% python3 -q
>>> import numpy as np
>>> from numpy import linalg as LA
>>> np.set_printoptions(suppress=True, linewidth=140)
>>> other = np.array([[8]])
>>> C = np.array([[-2, -1, -3], [-3, -3, -2], [-3, -2, 0]])
>>> J = np.block([[other, np.zeros((1, 3))], [np.zeros((3, 1)), C]])
>>> print(J)
[[ 8.  0.  0.  0.]
 [ 0. -2. -1. -3.]
 [ 0. -3. -3. -2.]
 [ 0. -3. -2.  0.]]
>>> G = J.T @ J
>>> print(np.round(LA.svd(J, compute_uv=False) ** 2, 2))
[64.   42.97  5.52  0.51]
>>> print(np.trace(G), (J ** 2).sum())
113.0 113.0
>>> print(G)
[[64.  0.  0.  0.]
 [ 0. 22. 17. 12.]
 [ 0. 17. 14.  9.]
 [ 0. 12.  9. 13.]]
>>> print((J @ J.T).shape)
(4, 4)
>>> rng = np.random.default_rng(344)
>>> W0 = np.eye(4, dtype=int)[rng.permutation(4)] * np.array([1, -2, -1, -2])
>>> print(W0)
[[ 0  0  0 -2]
 [ 1  0  0  0]
 [ 0 -2  0  0]
 [ 0  0 -1  0]]
>>> lab = rng.permutation(4)
>>> print(lab)
[3 1 0 2]
>>> other = W0[lab][:, lab]
>>> print(np.round(np.sort(np.abs(LA.eigvals(other))), 2))
[1.41 1.41 1.41 1.41]
>>> print(np.allclose(other, W0))
False
>>> print(np.trace(other))
0
>>> print(other)
[[ 0  0  0 -1]
 [ 0  0  1  0]
 [-2  0  0  0]
 [ 0 -2  0  0]]
>>> other = W0 + rng.integers(-2, 3, (4, 2)) @ rng.integers(-2, 3, (2, 4))
>>> print(other)
[[ 0 -1  2 -3]
 [ 1  2 -4  2]
 [ 0  4 -4 -6]
 [ 0  2 -1 -4]]
>>> print(np.abs(other - W0).sum(axis=1))
[ 4  8 16  6]
>>> mat = np.loadtxt("m.csv", delimiter=",")
>>> print(mat)
[[0. 0. 0.]
 [4. 1. 2.]
 [8. 2. 0.]
 [0. 0. 0.]]
>>> # row 3 repeats row 0
>>> vec = np.array([2, 2, 0, 0])
>>> target = J @ vec
>>> b, lr = np.zeros(4), 1 / LA.norm(J, 2) ** 2
>>> for i in range(300):
...     b -= lr * J.T @ (J @ b - target)
...     if i % 50 == 0: print(i, round(LA.norm(J @ b - target), 2))
... 
0 3.43
50 0.61
100 0.41
150 0.27
200 0.18
250 0.12
>>> print(b.round(2))
[2.   1.93 0.09 0.01]
>>> print(round(LA.cond(J), 2))
11.2
